>>> import numpy as np
>>> import numpy.linalg as la
>>> np.set_printoptions(precision=2, suppress=True, linewidth=120)
>>> def rd(a):
...     return np.round(a, 2) + 0
... 
>>> X = np.load("a.npy")
>>> print(X)
[[  4  -5   4  -5  -4   7]
 [ -2  -7   2   7   2   9]
 [  5  -1   6   0   7   3]
 [  1  -7  -4  -3   5   6]
 [ -7   8   7  -3   8   5]
 [ -4 -33  12  23   4  43]]
>>> # null space of dimension 1
>>> U, sv, vt = la.svd(X)
>>> print(rd(sv))
[62.64 16.97 11.9   9.03  7.88  0.  ]
>>> other = U[:, :5] @ np.diag(sv[:5]) @ vt[:5]
>>> print(rd(la.norm(X - other) / la.norm(X)))
0.0
>>> print(rd(la.norm(X - other, 2)), rd(sv[5]))
0.0 0.0
>>> print(la.matrix_rank(X, rtol=0.05))
5
>>> other = np.array([[2, 0], [1, 0], [0, 2], [0, 1], [1, 0], [1, 1]])
>>> print(np.einsum("ik,kj->ji", X, other))
[[ 6  0 19  6  7  6]
 [10 20 15 -5 16 90]]
>>> print(np.einsum("ik,kj->ij", X, other))
[[ 6 10]
 [ 0 20]
 [19 15]
 [ 6 -5]
 [ 7 16]
 [ 6 90]]
>>> print(la.matrix_rank(X @ other))
2
>>> print(la.matrix_rank(np.vstack([X, other.T])))
6
>>> print(np.einsum("ij->j", X))
[ -3 -45  27  19  22  73]
>>> rk = la.matrix_rank(X)
>>> print(rk)
5
>>> ns = la.svd(X)[2][rk:].T
>>> print([int(la.matrix_rank(X[:i])) for i in range(1, len(X) + 1)])
[1, 2, 3, 4, 5, 5]
>>> print(np.allclose(X @ ns, 0))
True
>>> print(ns.shape)
(6, 1)
>>> print(rd(X @ ns))
[[0.]
 [0.]
 [0.]
 [0.]
 [0.]
 [0.]]
>>> print([int(la.matrix_rank(X[:, :j + 1])) for j in range(6)])
[1, 2, 3, 4, 5, 5]
>>> print(rd(ns[:, 0] / ns[np.abs(ns[:, 0]).round(6).argmax(), 0]))
[ 0.74  1.   -0.71  0.34 -0.14  0.86]
>>> print([int(la.matrix_rank(np.delete(X, i, axis=0))) for i in range(6)])
[5, 5, 4, 4, 4, 5]
>>> other = np.array([[-1, 2, 3], [1, 1, -1], [-2, 0, -3], [2, -2, 2], [-1, 1, 3]])
>>> M = other.T @ other
>>> print(M)
[[11 -6  3]
 [-6 10  4]
 [ 3  4 32]]
>>> L = la.cholesky(M)
>>> print(rd(np.prod(np.diag(L)) ** 2), rd(la.det(M)))
1958.0 1958.0
>>> print(rd(L))
[[ 3.32  0.    0.  ]
 [-1.81  2.59  0.  ]
 [ 0.9   2.17  5.14]]
>>> print(rd(L @ L.T))
[[11. -6.  3.]
 [-6. 10.  4.]
 [ 3.  4. 32.]]
>>> print(rd(np.diag(L) ** 2))
[11.    6.73 26.46]
>>> r0 = np.array([5, 1, 4])
>>> other = L + np.outer(r0, np.eye(3)[2])
>>> print(rd(other))
[[ 3.32  0.    5.  ]
 [-1.81  2.59  1.  ]
 [ 0.9   2.17  9.14]]
>>> print(la.matrix_rank(other - L))
1
>>> vec = np.ones(3)
>>> for _ in range(3):
...     vec = M @ vec
...     vec /= la.norm(vec)
...     print(round(vec @ M @ vec, 2))
... 
32.51
32.87
32.88
>>> print(rd(la.eigvalsh(M)[-1]))
32.89
>>> vals, evecs = la.eigh(M)
>>> print(rd(la.eigvalsh(M @ M)))
[  13.01  272.46 1081.53]
>>> print(rd(vals))
[ 3.61 16.51 32.89]
>>> print(np.abs(evecs[:, -1]).round(6).argmax())
2
>>> print(np.unique(vals.round(6) + 0, return_counts=True)[1])
[1 1 1]
>>> print(rd(evecs.T @ M @ evecs))
[[ 3.61  0.    0.  ]
 [ 0.   16.51  0.  ]
 [ 0.    0.   32.89]]
>>> print(rd(evecs @ np.diag(vals) @ evecs.T))
[[11. -6.  3.]
 [-6. 10.  4.]
 [ 3.  4. 32.]]
